>>> import numpy as np
>>> from numpy import linalg as LA
>>> np.set_printoptions(suppress=True, linewidth=120)
>>> data = np.array([[0, 5, 16, 10], [5, 4, 8, 1], [16, 8, 10, 1], [10, 1, 1, 4]])
>>> # symmetric
>>> evals, evecs = LA.eig(data)
>>> print(np.round(data @ evecs[:, 0] - evals[0] * evecs[:, 0], 2) + 0)
[0. 0. 0. 0.]
>>> print(round(np.prod(evals), 2))
1465.0
>>> print(evals.round(2))
[ 27.74 -14.92   5.8   -0.61]
>>> print(np.round(np.sort(LA.eigvals(LA.inv(data))), 2))
[-1.64 -0.07  0.04  0.17]
>>> evals, evecs = LA.eigvalsh(data)
Traceback (most recent call last):
  File "<python-input-10>", line 1, in <module>
    evals, evecs = LA.eigvalsh(data)
    ^^^^^^^^^^^^
ValueError: too many values to unpack (expected 2)
>>> evals, evecs = LA.eigh(data)
>>> print(np.round(evecs @ np.diag(evals) @ evecs.T, 2) + 0)
[[ 0.  5. 16. 10.]
 [ 5.  4.  8.  1.]
 [16.  8. 10.  1.]
 [10.  1.  1.  4.]]
>>> print(np.round(LA.svd(data, compute_uv=False), 2))
[27.74 14.92  5.8   0.61]
>>> print(np.round(LA.eigvalsh(data @ data), 2))
[  0.37  33.6  222.7  769.33]
>>> r0 = np.array([3, 4, 3])
>>> print(np.polyval(r0, data[0]))
[  3  98 835 343]
>>> print(np.correlate(data[0], data[1], "full"))
[  0   5  56 158 169 120  50]
>>> print(np.cross(data[0, :3], data[1, :3]))
[-24  80 -25]
>>> print(np.convolve(data[0], r0))
[  0  15  68 109  88  30]
>>> E = np.loadtxt("dump.csv", delimiter=",")
>>> print(E.round(2))
[[ 0.87 -0.06  0.08 -0.11 -0.2   0.1  -0.2 ]
 [-0.06  0.97  0.03 -0.05 -0.09  0.05 -0.09]
 [ 0.08  0.03  0.95  0.06  0.12 -0.06  0.12]
 [-0.11 -0.05  0.06  0.91 -0.17  0.09 -0.17]
 [-0.2  -0.09  0.12 -0.17  0.68  0.16 -0.31]
 [ 0.1   0.05 -0.06  0.09  0.16  0.92  0.16]
 [-0.2  -0.09  0.12 -0.17 -0.31  0.16  0.69]]
>>> print(round(float(np.trace(E)), 2))
6.0
>>> assert E == E.T
Traceback (most recent call last):
  File "<python-input-23>", line 1, in <module>
    assert E == E.T
           ^^^^^^^^
ValueError: The truth value of an array with more than one element is ambiguous. Use a.any() or a.all()
>>> r = LA.matrix_rank(E)
>>> print(r)
6
>>> N = LA.svd(E)[2][r:].T
>>> print([int(LA.matrix_rank(E[:i])) for i in range(1, len(E) + 1)])
[1, 2, 3, 4, 5, 6, 6]
>>> print(np.round(N[:, 0] / N[np.abs(N[:, 0]).round(6).argmax(), 0], 2))
[ 0.63  0.28 -0.38  0.53  1.   -0.51  0.99]
>>> print(N.shape)
(7, 1)
>>> x0 = np.array([1, 3, 3, 2, 1, 0, 0])
>>> print(np.round(np.eye(7) - E, 2))
[[ 0.13  0.06 -0.08  0.11  0.2  -0.1   0.2 ]
 [ 0.06  0.03 -0.03  0.05  0.09 -0.05  0.09]
 [-0.08 -0.03  0.05 -0.06 -0.12  0.06 -0.12]
 [ 0.11  0.05 -0.06  0.09  0.17 -0.09  0.17]
 [ 0.2   0.09 -0.12  0.17  0.32 -0.16  0.31]
 [-0.1  -0.05  0.06 -0.09 -0.16  0.08 -0.16]
 [ 0.2   0.09 -0.12  0.17  0.31 -0.16  0.31]]
>>> print(np.round(LA.eigvalsh(2 * E - np.eye(7)), 2))
[-1.  1.  1.  1.  1.  1.  1.]
>>> print(np.round(E @ x0, 2))
[ 0.51  2.78  3.29  1.59  0.23  0.39 -0.76]
>>> print(round(np.trace(E), 2))
6.0
>>> def softmax(z):
...     e = np.exp(z - z.max(axis=-1, keepdims=True))
...     return e / e.sum(axis=-1, keepdims=True)
... 
>>> print(np.round(softmax(E[2] + -2), 2))
[0.12 0.12 0.29 0.12 0.13 0.1  0.13]
>>> print(np.round(softmax(10 * E[2]), 2) + 0)
[0. 0. 1. 0. 0. 0. 0.]
>>> att = E @ E.T / np.sqrt(7)
>>> print(np.round(softmax(att + np.triu(np.full(att.shape, -np.inf), 1)), 2))
[[1.   0.   0.   0.   0.   0.   0.  ]
 [0.4  0.6  0.   0.   0.   0.   0.  ]
 [0.3  0.29 0.41 0.   0.   0.   0.  ]
 [0.22 0.22 0.23 0.32 0.   0.   0.  ]
 [0.18 0.19 0.2  0.18 0.25 0.   0.  ]
 [0.16 0.16 0.15 0.16 0.16 0.22 0.  ]
 [0.13 0.14 0.15 0.13 0.12 0.15 0.18]]
>>> print(np.round(softmax(att), 2))
[[0.19 0.13 0.14 0.13 0.13 0.14 0.13]
 [0.13 0.2  0.14 0.13 0.13 0.14 0.13]
 [0.14 0.13 0.19 0.14 0.14 0.13 0.14]
 [0.13 0.13 0.14 0.19 0.13 0.14 0.13]
 [0.13 0.14 0.15 0.13 0.18 0.15 0.12]
 [0.14 0.13 0.13 0.14 0.14 0.19 0.14]
 [0.13 0.14 0.15 0.13 0.12 0.15 0.18]]
>>> print(softmax(att).round(6).argmax(axis=1))
[0 1 2 3 4 5 6]
>>> print(np.round(softmax(att)[2] @ E, 2))
[0.07 0.1  0.23 0.08 0.03 0.18 0.03]
